$ ipython --no-banner

In [1]: import numpy as np

In [2]: np.set_printoptions(suppress=True, linewidth=140)

In [3]: data = np.load("out1.npy")

In [4]: data
Out[4]: 
array([[-44,  -1,   2,  -2,  -1,   2,   0,   4,   1],
       [ -2, -13,  -3,  -1,  -4,   3,   1,   1,   1],
       [  4,  -1, -22,  -3,   0,   3,  -3,   1,   5],
       [  3,   0,   4,  44,  -1,   1,  -1,   1,   0],
       [  5,  -3,  -5,   0,  45,  -4,   4,  -3,   1],
       [ -5,  -5,  -5,  -1,  -4,  15,   0,   4,  -4],
       [  2,  -1,  -2,  -3,  -2,  -2, -30,   0,  -1],
       [ -3,   1,  -3,  -1,  -1,  -4,   2,  -5,   1],
       [  5,  -5,   0,  -3,   1,   0,  -4,  -5,  55]])

In [5]: out = data[0, 0] * data[1:] - np.outer(data[1:, 0], data[0])

In [6]: out
Out[6]: 
array([[    0,   570,   136,    40,   174,  -128,   -44,   -36,   -42],
       [    0,    48,   960,   140,     4,  -140,   132,   -60,  -224],
       [    0,     3,  -182, -1930,    47,   -50,    44,   -56,    -3],
       [    0,   137,   210,    10, -1975,   166,  -176,   112,   -49],
       [    0,   215,   230,    34,   171,  -650,     0,  -156,   181],
       [    0,    46,    84,   136,    90,    84,  1320,    -8,    42],
       [    0,   -47,   138,    38,    41,   182,   -88,   232,   -41],
       [    0,   225,   -10,   142,   -39,   -10,   176,   200, -2425]])

In [7]: np.round(data[:, 0] / data[0, 0], 2)
Out[7]: array([ 1.  ,  0.05, -0.09, -0.07, -0.11,  0.11, -0.05,  0.07, -0.11])

In [8]: np.flatnonzero(~out.round(6).any(axis=1))
Out[8]: array([], dtype=int64)

In [9]: def softmax(z):
   ...:     e = np.exp(z - z.max(axis=-1, keepdims=True))
   ...:     return e / e.sum(axis=-1, keepdims=True)
   ...: 

In [10]: np.round(softmax(10 * out[2]), 2) + 0
Out[10]: array([0., 0., 0., 0., 1., 0., 0., 0., 0.])

In [11]: np.round(softmax(out[2]), 2) + 0
Out[11]: array([0.  , 0.  , 0.  , 0.  , 0.95, 0.  , 0.05, 0.  , 0.  ])

In [12]: np.round(softmax(out[2] + -2), 2) + 0
Out[12]: array([0.  , 0.  , 0.  , 0.  , 0.95, 0.  , 0.05, 0.  , 0.  ])

In [13]: att = out @ out.T / np.sqrt(9)

In [14]: softmax(att).round(6).argmax(axis=1)
Out[14]: array([0, 1, 2, 3, 4, 5, 6, 7])

In [15]: softmax(att)[2] @ out
Out[15]: array([    0.,     3.,  -182., -1930.,    47.,   -50.,    44.,   -56.,    -3.])

In [16]: out = data / np.sqrt((data ** 2).mean(axis=1, keepdims=True))

In [17]: out[6].round(2)
Out[17]: array([ 0.2 , -0.1 , -0.2 , -0.3 , -0.2 , -0.2 , -2.96,  0.  , -0.1 ])

In [18]: np.round(np.linalg.norm(out, axis=1), 2)
Out[18]: array([3., 3., 3., 3., 3., 3., 3., 3., 3.])

In [19]: mat = np.loadtxt("block18.csv", delimiter=",")

In [20]: mat.round(2)
Out[20]: 
array([[ 0.54,  0.36,  0.35],
       [ 0.36,  0.73, -0.27],
       [ 0.35, -0.27,  0.74]])

In [21]: evals, vecs = np.linalg.eigh(mat)

In [22]: np.unique(evals.round(6) + 0, return_counts=True)[1]
Out[22]: array([1, 2])

In [23]: np.round(vecs @ np.diag(evals) @ vecs.T, 2)
Out[23]: 
array([[ 0.54,  0.36,  0.35],
       [ 0.36,  0.73, -0.27],
       [ 0.35, -0.27,  0.74]])

In [24]: np.round(np.linalg.svd(mat, compute_uv=False), 2) + 0
Out[24]: array([1., 1., 0.])

In [25]: (evals > 1e-8).sum(), (evals < -1e-8).sum()
Out[25]: (np.int64(2), np.int64(0))

In [26]: round(evals.sum(), 2), round(np.trace(mat), 2)
Out[26]: (np.float64(2.0), np.float64(2.0))
